$ ipython --no-banner

In [1]: import numpy as np

In [2]: np.set_printoptions(precision=2, suppress=True, linewidth=140, legacy="1.25")

In [3]: rd = lambda a: np.round(a, 2) + 0

In [4]: other = np.array([[3, 1, 1, 2], [3, 2, 1, 3], [0, 0, 3, 2], [2, 3, 3, 2], [1, 0, 3, 3]])

In [5]: cent = np.array([[-3, 3, 0, -2, 1],
   ...:     [2, -3, -2, 1, -1],
   ...:     [3, -2, 3, 2, -3],
   ...:     [-1, 3, 0, 0, 3]])

In [6]: rng = np.random.default_rng(859)

In [7]: data = other @ cent + 0.1 * rng.normal(size=(5, 5))

In [8]: print(rd(data))
[[-5.85  9.99  1.12 -3.12  4.89]
 [-4.83 10.08 -0.83 -2.11  6.98]
 [ 6.96 -0.03  9.09  5.92 -2.94]
 [ 7.14 -3.17  2.93  4.95 -3.95]
 [ 2.92  6.03  9.07  4.09  0.9 ]]

In [9]: print(np.allclose(data @ data.T, data.T @ data))
False

In [10]: print(rd(np.sort(np.abs(np.linalg.eigvals(data)))))
[ 0.8   1.41  3.8   3.8  13.37]

In [11]: rd((data - data.T) / 2)
Out[11]: 
array([[ 0.  ,  7.41, -2.92, -5.13,  0.98],
       [-7.41,  0.  , -0.4 ,  0.53,  0.47],
       [ 2.92,  0.4 ,  0.  ,  1.5 , -6.  ],
       [ 5.13, -0.53, -1.5 ,  0.  , -4.02],
       [-0.98, -0.47,  6.  ,  4.02,  0.  ]])

In [12]: print(rd((data + data.T) / 2))
[[-5.85  2.58  4.04  2.01  3.91]
 [ 2.58 10.08 -0.43 -2.64  6.51]
 [ 4.04 -0.43  9.09  4.42  3.06]
 [ 2.01 -2.64  4.42  4.95  0.07]
 [ 3.91  6.51  3.06  0.07  0.9 ]]

In [13]: rd(np.trace(data))
Out[13]: 19.17

In [14]: np.allclose(data, data.T)
Out[14]: False

In [15]: z = rng.permutation(5)

In [16]: z
Out[16]: array([4, 2, 1, 0, 3])

In [17]: other = data[z][:, z]

In [18]: rd(np.diag(other))
Out[18]: array([ 0.9 ,  9.09, 10.08, -5.85,  4.95])

In [19]: W0 = np.load("w.npy")

In [20]: W0
Out[20]: 
array([[ 0.04, -1.2 , -1.3 ,  0.28,  0.02, -0.04,  0.67,  0.2 ],
       [ 0.8 , -0.57,  1.29,  0.23,  1.02,  0.34,  1.06,  1.23],
       [-0.51, -0.3 , -0.15,  0.19, -0.65,  0.95, -0.6 , -1.2 ],
       [-0.77, -1.17,  0.29, -0.29,  0.4 ,  0.06,  0.58,  0.55]])

In [21]: W1 = np.array([[-1, 0, -1, -5, -5],
    ...:     [2, -4, -5, 5, -3],
    ...:     [-3, -1, 5, -5, 2],
    ...:     [-5, -1, -3, -2, 4],
    ...:     [2, -4, -4, 5, -4],
    ...:     [-2, -2, 2, 2, 2],
    ...:     [0, 4, -3, -5, -1],
    ...:     [-1, 3, 2, 1, -1]])

In [22]: c = np.array([2, -2, 2, 0, 1])

In [23]: H = np.maximum(W0 @ W1 + c, 0)

In [24]: (H > 0).astype(int)
Out[24]: 
array([[1, 1, 0, 0, 1],
       [0, 1, 1, 0, 0],
       [0, 0, 1, 1, 1],
       [1, 1, 1, 0, 1]])

In [25]: rd(H)
Out[25]: 
array([[ 1.98,  7.1 ,  0.  ,  0.  ,  1.89],
       [ 0.  ,  1.93,  5.69,  0.  ,  0.  ],
       [ 0.  ,  0.  ,  6.59,  1.87, 11.21],
       [ 1.14,  4.93,  8.82,  0.  ,  5.17]])

In [26]: cent = np.array([[-2, 3, -2], [3, -3, -3], [1, 3, -3], [2, 1, -1], [1, -1, 0]])

In [27]: rd(H @ cent)
Out[27]: 
array([[ 19.23, -17.25, -25.26],
       [ 11.48,  11.28, -22.86],
       [ 21.54,  10.43, -21.64],
       [ 26.5 ,   9.92, -43.53]])

In [28]: W1 @ cent
Out[28]: 
array([[-14,  -6,  10],
       [-14,  11,  18],
       [  0,   2,  -1],
       [  4, -27,  24],
       [-14,  15,  15],
       [  6,   6,   2],
       [ -2, -25,   2],
       [ 14,  -4, -14]])

In [29]: mat = np.loadtxt("block5.csv", delimiter=",")

In [30]: mat
Out[30]: 
array([[-1.  , -5.03, -0.96, -2.06, -0.94, -4.05, -0.97],
       [-0.99, -4.97, -1.03, -2.14, -1.05, -3.97, -1.01],
       [-0.97, -4.91, -1.04, -1.97, -0.95, -3.97, -1.04],
       [-1.09, -4.99, -0.93, -2.08, -1.03, -4.03, -1.  ],
       [-1.04, -5.  , -1.03, -1.98, -1.01, -4.03, -1.07],
       [-1.06, -4.97, -1.02, -2.  , -0.98, -4.03, -0.93],
       [-4.03, -2.01,  3.  ,  2.07,  1.05, -3.03,  2.96],
       [-4.02, -2.01,  3.02,  1.86,  1.  , -2.98,  2.97],
       [-4.  , -2.13,  2.97,  1.99,  0.99, -2.99,  2.97],
       [-4.04, -1.99,  2.97,  2.03,  1.  , -2.95,  3.04],
       [-3.98, -1.95,  2.96,  1.98,  1.05, -3.02,  2.91],
       [-4.05, -2.06,  3.01,  1.92,  1.04, -3.01,  3.04]])

In [31]: z = rng.permutation(7)

In [32]: other = mat[:, z] * rng.choice([-1, 1], 7)

In [33]: other
Out[33]: 
array([[ 0.94, -4.05,  1.  ,  0.96,  5.03,  0.97,  2.06],
       [ 1.05, -3.97,  0.99,  1.03,  4.97,  1.01,  2.14],
       [ 0.95, -3.97,  0.97,  1.04,  4.91,  1.04,  1.97],
       [ 1.03, -4.03,  1.09,  0.93,  4.99,  1.  ,  2.08],
       [ 1.01, -4.03,  1.04,  1.03,  5.  ,  1.07,  1.98],
       [ 0.98, -4.03,  1.06,  1.02,  4.97,  0.93,  2.  ],
       [-1.05, -3.03,  4.03, -3.  ,  2.01, -2.96, -2.07],
       [-1.  , -2.98,  4.02, -3.02,  2.01, -2.97, -1.86],
       [-0.99, -2.99,  4.  , -2.97,  2.13, -2.97, -1.99],
       [-1.  , -2.95,  4.04, -2.97,  1.99, -3.04, -2.03],
       [-1.05, -3.02,  3.98, -2.96,  1.95, -2.91, -1.98],
       [-1.04, -3.01,  4.05, -3.01,  2.06, -3.04, -1.92]])

In [34]: Uu, _, Vt = np.linalg.svd(mat.T @ other)

In [35]: z
Out[35]: array([4, 5, 0, 2, 1, 6, 3])

In [36]: rd(Uu @ Vt)
Out[36]: 
array([[ 0.,  0., -1.,  0.,  0.,  0.,  0.],
       [ 0.,  0.,  0.,  0., -1.,  0.,  0.],
       [ 0.,  0.,  0., -1.,  0.,  0.,  0.],
       [ 0.,  0.,  0.,  0.,  0.,  0., -1.],
       [-1.,  0.,  0.,  0.,  0.,  0.,  0.],
       [ 0.,  1.,  0.,  0.,  0.,  0.,  0.],
       [ 0.,  0.,  0.,  0.,  0., -1.,  0.]])

In [37]: hat = mat @ np.linalg.solve(mat.T @ mat, mat.T)

In [38]: np.allclose(hat @ hat, hat)
Out[38]: True

In [39]: rd(hat @ mat[:, 1])
Out[39]: array([-5.03, -4.97, -4.91, -4.99, -5.  , -4.97, -2.01, -2.01, -2.13, -1.99, -1.95, -2.06])

In [40]: other = np.c_[mat[:, :2] @ np.array([[-1, -6], [-3, 1]]), np.array([1, -5, 2, 5, 2, -3, 3, -2, -5, 5, -4, 0])]

In [41]: rd(other)
Out[41]: 
array([[16.09,  0.97,  1.  ],
       [15.9 ,  0.97, -5.  ],
       [15.7 ,  0.91,  2.  ],
       [16.06,  1.55,  5.  ],
       [16.04,  1.24,  2.  ],
       [15.97,  1.39, -3.  ],
       [10.06, 22.17,  3.  ],
       [10.05, 22.11, -2.  ],
       [10.39, 21.87, -5.  ],
       [10.01, 22.25,  5.  ],
       [ 9.83, 21.93, -4.  ],
       [10.23, 22.24,  0.  ]])

In [42]: np.linalg.matrix_rank(np.c_[mat, other])
Out[42]: 8

In [43]: print(np.linalg.matrix_rank(other))
3

In [44]: rd(np.linalg.lstsq(mat, other[:, 0])[0])
Out[44]: array([-1., -3.,  0.,  0.,  0.,  0.,  0.])
